>>> import numpy as np
>>> import numpy.linalg as la
>>> np.set_printoptions(suppress=True, linewidth=120)
>>> def rnd(a):
...     return np.round(a, 2) + 0
... 
>>> m1 = np.loadtxt("a.csv", delimiter=",")
>>> m1
array([[ 0.92,  0.62, -0.92, -0.18,  0.04, -1.  ,  0.93,  0.1 ,  0.  ],
       [-0.13,  0.96,  0.95, -0.79,  0.84,  0.98, -0.25,  0.44, -0.91],
       [ 0.55,  0.66,  0.06, -0.98, -0.79,  1.  ,  0.54,  0.26,  0.7 ],
       [-0.74, -1.  , -0.94,  0.72, -0.99,  0.09, -0.35, -0.3 ,  1.  ],
       [ 0.8 ,  0.22, -0.46, -0.86, -0.39,  0.98,  0.22, -0.65,  0.14],
       [-0.24,  1.  ,  0.99, -0.53,  0.99, -0.82,  0.35,  0.93, -1.  ],
       [-0.97, -0.63,  0.96,  0.86,  0.56,  0.93, -0.95,  0.2 , -0.49],
       [ 0.97,  0.83, -0.88, -0.92, -0.32, -0.65,  0.93, -0.15,  0.14],
       [-0.62,  0.81,  0.99, -0.04,  0.98,  1.  , -0.97, -0.72, -0.99],
       [-0.48, -1.  , -1.  ,  0.96, -0.99, -1.  ,  0.24, -0.41,  1.  ],
       [-0.92, -0.14,  0.96,  0.94,  0.94,  0.28, -0.94, -0.17, -0.94],
       [-0.93, -0.97,  0.66,  0.39, -0.75,  1.  , -0.95, -0.56,  0.78],
       [-0.06,  0.94,  0.93, -0.86,  0.69,  0.99, -0.2 ,  0.39, -0.82],
       [-0.81, -0.99, -0.62,  0.4 , -0.97,  0.97, -0.69, -0.35,  0.98],
       [ 0.99,  0.31, -0.97,  0.61,  0.91, -1.  ,  0.63, -0.98, -0.96],
       [ 0.69,  0.45, -0.93, -1.  , -1.  ,  0.66,  0.99,  0.95,  1.  ],
       [-0.79, -0.79,  0.34, -0.01, -0.74,  0.97, -0.59,  0.17,  0.8 ],
       [-1.  ,  0.29,  1.  ,  0.5 ,  0.94,  1.  , -1.  ,  0.29, -0.96],
       [-0.91,  0.85,  0.75,  0.65,  0.33, -1.  ,  0.78,  0.99,  0.17],
       [ 0.77,  0.98, -0.01, -0.77,  0.58, -0.99,  0.94,  0.86, -0.6 ],
       [ 0.68, -0.92, -0.96,  0.16, -0.84, -0.37,  0.29, -0.75,  0.87],
       [-0.55,  0.51,  0.27, -0.96, -0.95,  0.93,  0.76,  0.95,  0.97],
       [-0.88,  0.16,  0.98,  0.6 ,  0.92,  1.  , -0.97, -0.52, -0.95],
       [ 0.65,  0.08, -0.86,  0.65,  0.15, -1.  ,  0.8 ,  0.23,  0.04],
       [-0.55, -0.99, -0.86,  0.96, -0.64, -0.97, -0.54, -0.61,  0.8 ]])
>>> cen = m1 - m1.mean(axis=0)
>>> evecs = la.svd(cen)[2][:8]
>>> A2 = cen - cen @ evecs.T @ evecs
>>> la.norm(A2, axis=1).round(6).argmax()
np.int64(9)
>>> rnd(la.norm(A2) / la.norm(cen))
np.float64(0.02)
>>> rnd((cen @ evecs.T).std(axis=0))
array([1.41, 1.28, 0.98, 0.66, 0.27, 0.23, 0.19, 0.1 ])
>>> rnd(np.diag(evecs.T @ evecs))
array([0.99, 0.98, 0.99, 0.96, 0.43, 1.  , 1.  , 0.99, 0.65])
